$ ipython --no-banner

In [1]: import numpy as np

In [2]: np.set_printoptions(precision=2, suppress=True, linewidth=160)

In [3]: rd = lambda a: np.round(a, 2) + 0

In [4]: J = np.load("out16.npy")

In [5]: J
Out[5]: 
array([[4., 1., 1.],
       [1., 4., 1.],
       [1., 1., 4.]])

In [6]: x = np.array([2, 0, -1])

In [7]: target = J @ x

In [8]: target
Out[8]: array([ 7.,  1., -2.])

In [9]: rd(np.linalg.solve(J.T, J[1]))
Out[9]: array([0., 1., 0.])

In [10]: rd(np.linalg.solve(J, -1 * target))
Out[10]: array([-2.,  0.,  1.])

In [11]: np.linalg.solve(J, target[:-1])
ValueError: solve1: Input operand 1 has a mismatch in its core dimension 0, with gufunc signature (m,m),(m)->(m) (size 2 is different from 3)


In [12]: rd(np.linalg.solve(J, J[:, 0]))
Out[12]: array([1., 0., 0.])

In [13]: rd(np.linalg.solve(J, target + J[:, 1]))
Out[13]: array([ 2.,  1., -1.])

In [14]: x = np.ones(3)

In [15]: for _ in range(6):
    ...:     x = J @ x
    ...:     x /= np.linalg.norm(x)
    ...:     print(round(x @ J @ x, 2))
    ...: 
6.0
6.0
6.0
6.0
6.0
6.0

In [16]: rd(np.linalg.eigvalsh(J)[-1])
Out[16]: np.float64(6.0)

In [17]: rng = np.random.default_rng(49414)

In [18]: B = J + rng.integers(-2, 3, (3, 1)) @ rng.integers(-2, 3, (1, 3))

In [19]: B
Out[19]: 
array([[ 4.,  1.,  1.],
       [ 5.,  8., -3.],
       [ 3.,  3.,  2.]])

In [20]: np.abs(B - J).sum(axis=1)
Out[20]: array([ 0., 12.,  6.])

In [21]: np.linalg.matrix_rank(B - J, tol=1e-8)
Out[21]: np.int64(1)

In [22]: B - J
Out[22]: 
array([[ 0.,  0.,  0.],
       [ 4.,  4., -4.],
       [ 2.,  2., -2.]])

In [23]: w, V = np.linalg.eig(J)

In [24]: rd(J @ V[:, 0] - w[0] * V[:, 0])
Out[24]: array([0., 0., 0.])

In [25]: rd(np.sort(np.linalg.eigvals(np.linalg.inv(J))))
Out[25]: array([0.17, 0.33, 0.33])

In [26]: rd(np.sort(np.linalg.eigvals(J.T)))
Out[26]: array([3., 3., 6.])

In [27]: B = np.array([[0.2, -1.9, 0.1],
    ...:     [-1.9, -0.6, 0.3],
    ...:     [-1.4, 0.0, 0.3],
    ...:     [0.9, 0.9, -0.5],
    ...:     [0.0, -0.8, 0.4],
    ...:     [1.1, 1.4, -0.7],
    ...:     [-0.4, -0.7, 2.2],
    ...:     [-0.8, 1.0, -0.2],
    ...:     [-0.5, 1.4, 1.2]])

In [28]: cent = np.array([[-0.3, 0.9, 0.0, -0.7, 0.3, -1.4],
    ...:     [0.2, 0.0, 1.1, -0.4, -1.1, 1.1],
    ...:     [-1.0, 0.3, -0.1, -0.6, -0.4, -1.1]])

In [29]: K = B @ cent

In [30]: rd(K)
Out[30]: 
array([[-0.54,  0.21, -2.1 ,  0.56,  2.11, -2.48],
       [ 0.15, -1.62, -0.69,  1.39, -0.03,  1.67],
       [ 0.12, -1.17, -0.03,  0.8 , -0.54,  1.63],
       [ 0.41,  0.66,  1.04, -0.69, -0.52,  0.28],
       [-0.56,  0.12, -0.92,  0.08,  0.72, -1.32],
       [ 0.65,  0.78,  1.61, -0.91, -0.93,  0.77],
       [-2.22,  0.3 , -0.99, -0.76, -0.23, -2.63],
       [ 0.64, -0.78,  1.12,  0.28, -1.26,  2.44],
       [-0.77, -0.09,  1.42, -0.93, -2.17,  0.92]])

In [31]: # null space of dimension 3

In [32]: np.unravel_index(np.abs(K).argmax(), K.shape)
Out[32]: (np.int64(6), np.int64(5))

In [33]: rd(K.mean(axis=0))
Out[33]: array([-0.24, -0.18,  0.05, -0.02, -0.32,  0.14])

In [34]: K[9]
IndexError: index 9 is out of bounds for axis 0 with size 9


In [35]: rd(np.linalg.svd(K, compute_uv=False))
Out[35]: array([6.91, 4.23, 2.66, 0.  , 0.  , 0.  ])

In [36]: K.shape
Out[36]: (9, 6)
